$ ipython --no-banner

In [1]: import numpy as np

In [2]: import numpy.linalg as la

In [3]: np.set_printoptions(suppress=True, linewidth=120)

In [4]: rng = np.random.default_rng(38404)

In [5]: arr = np.array([[-2, 2, -1, 1, 2, 1, -2],
   ...:     [0, -1, -2, -2, -1, -2, 1],
   ...:     [2, 2, 2, 2, -2, 0, -2],
   ...:     [2, 0, 1, -2, -2, -2, 2],
   ...:     [-2, 1, 1, -1, 2, 0, 2],
   ...:     [0, 2, 1, 1, -1, 0, 0],
   ...:     [2, 0, -2, 1, 1, 2, -1],
   ...:     [0, -2, -2, -2, 1, 2, 0],
   ...:     [-1, 2, 0, 1, -1, 2, -1],
   ...:     [0, 0, -2, -2, 0, -1, -2]]) * (rng.random((10, 7)) < 0.3)

In [6]: print(arr)
[[-2  0 -1  1  2  1  0]
 [ 0  0  0  0  0 -2  0]
 [ 0  0  2  0  0  0  0]
 [ 0  0  0 -2 -2  0  0]
 [-2  1  1  0  2  0  0]
 [ 0  0  1  0 -1  0  0]
 [ 0  0  0  0  0  0 -1]
 [ 0 -2  0  0  0  0  0]
 [ 0  2  0  1  0  0  0]
 [ 0  0 -2  0  0 -1 -2]]

In [7]: A2 = arr + rng.integers(-2, 3, (10, 6)) @ rng.integers(-2, 3, (6, 7))

In [8]: print(A2)
[[ -5   0  -2   1   2 -15  -4]
 [  3   5   1  -7   2   2   7]
 [ -6   1   1   6  -2  -9  -9]
 [ -1  -8  -8   3  -4  -4  -5]
 [  0  -6  -9   4  -2   0  -4]
 [ -2   9  12  -4   6  -4   6]
 [  8   2   2 -13   4   3  13]
 [ -2  -8 -10   7  -6  -5 -10]
 [  2  -4  -6   3  -6  -1  -5]
 [  3   3  -3  -7   0  -6   2]]

In [9]: print(A2 - arr)
[[ -3   0  -1   0   0 -16  -4]
 [  3   5   1  -7   2   4   7]
 [ -6   1  -1   6  -2  -9  -9]
 [ -1  -8  -8   5  -2  -4  -5]
 [  2  -7 -10   4  -4   0  -4]
 [ -2   9  11  -4   7  -4   6]
 [  8   2   2 -13   4   3  14]
 [ -2  -6 -10   7  -6  -5 -10]
 [  2  -6  -6   2  -6  -1  -5]
 [  3   3  -1  -7   0  -5   4]]

In [10]: print(np.round(la.svd(A2 - arr, compute_uv=False), 2) + 0)
[40.31 22.8  16.34  5.77  3.78  1.23  0.  ]

In [11]: x0 = np.array([2, 9, 5, 3, 5, 8, 6])

In [12]: h = np.maximum(arr @ x0, 0)

In [13]: print(arr * (h > 1e-9)[:, None])
[[-2  0 -1  1  2  1  0]
 [ 0  0  0  0  0  0  0]
 [ 0  0  2  0  0  0  0]
 [ 0  0  0  0  0  0  0]
 [-2  1  1  0  2  0  0]
 [ 0  0  0  0  0  0  0]
 [ 0  0  0  0  0  0  0]
 [ 0  0  0  0  0  0  0]
 [ 0  2  0  1  0  0  0]
 [ 0  0  0  0  0  0  0]]

In [14]: print(h)
[12  0 10  0 20  0  0  0 21  0]

In [15]: print(np.maximum(arr @ x0, 0) - np.maximum(-arr @ x0, 0))
[ 12 -16  10 -16  20   0  -6 -18  21 -30]

In [16]: print(np.round(np.tanh(arr @ x0), 2))
[ 1. -1.  1. -1.  1.  0. -1. -1.  1. -1.]
